% ipython --no-banner

In [1]: import numpy as np

In [2]: np.set_printoptions(precision=2, suppress=True, linewidth=200)

In [3]: K = np.load("layer9.npy")

In [4]: K
Out[4]: 
array([[ 0, -2,  1,  0,  3,  3, -2],
       [ 0,  0, -3, -1, -3,  2, -1],
       [ 0,  0,  0, -1,  0,  2,  0],
       [ 0,  0,  0,  0,  0, -2, -3],
       [ 0,  0,  0,  0,  0, -1,  1],
       [ 0,  0,  0,  0,  0,  0,  0],
       [ 0,  0,  0,  0,  0,  0,  0]])

In [5]: # row 6 repeats row 5

In [6]: U, s, VT = np.linalg.svd(K, full_matrices=False)

In [7]: s
Out[7]: array([5.51, 5.05, 3.72, 0.98, 0.51, 0.  , 0.  ])

In [8]: print((s > 1e-8).sum())
5

In [9]: np.round(U.T @ U, 2) + 0
Out[9]: 
array([[1., 0., 0., 0., 0., 0., 0.],
       [0., 1., 0., 0., 0., 0., 0.],
       [0., 0., 1., 0., 0., 0., 0.],
       [0., 0., 0., 1., 0., 0., 0.],
       [0., 0., 0., 0., 1., 0., 0.],
       [0., 0., 0., 0., 0., 1., 0.],
       [0., 0., 0., 0., 0., 0., 1.]])

In [10]: np.round(U.T @ K @ VT.T, 2) + 0
Out[10]: 
array([[5.51, 0.  , 0.  , 0.  , 0.  , 0.  , 0.  ],
       [0.  , 5.05, 0.  , 0.  , 0.  , 0.  , 0.  ],
       [0.  , 0.  , 3.72, 0.  , 0.  , 0.  , 0.  ],
       [0.  , 0.  , 0.  , 0.98, 0.  , 0.  , 0.  ],
       [0.  , 0.  , 0.  , 0.  , 0.51, 0.  , 0.  ],
       [0.  , 0.  , 0.  , 0.  , 0.  , 0.  , 0.  ],
       [0.  , 0.  , 0.  , 0.  , 0.  , 0.  , 0.  ]])

In [11]: np.round(VT @ VT.T, 2) + 0
Out[11]: 
array([[1., 0., 0., 0., 0., 0., 0.],
       [0., 1., 0., 0., 0., 0., 0.],
       [0., 0., 1., 0., 0., 0., 0.],
       [0., 0., 0., 1., 0., 0., 0.],
       [0., 0., 0., 0., 1., 0., 0.],
       [0., 0., 0., 0., 0., 1., 0.],
       [0., 0., 0., 0., 0., 0., 1.]])

In [12]: np.cumsum(s ** 2) / np.sum(s ** 2)
Out[12]: array([0.43, 0.79, 0.98, 1.  , 1.  , 1.  , 1.  ])

In [13]: print(np.allclose(U * s @ VT, K))
True
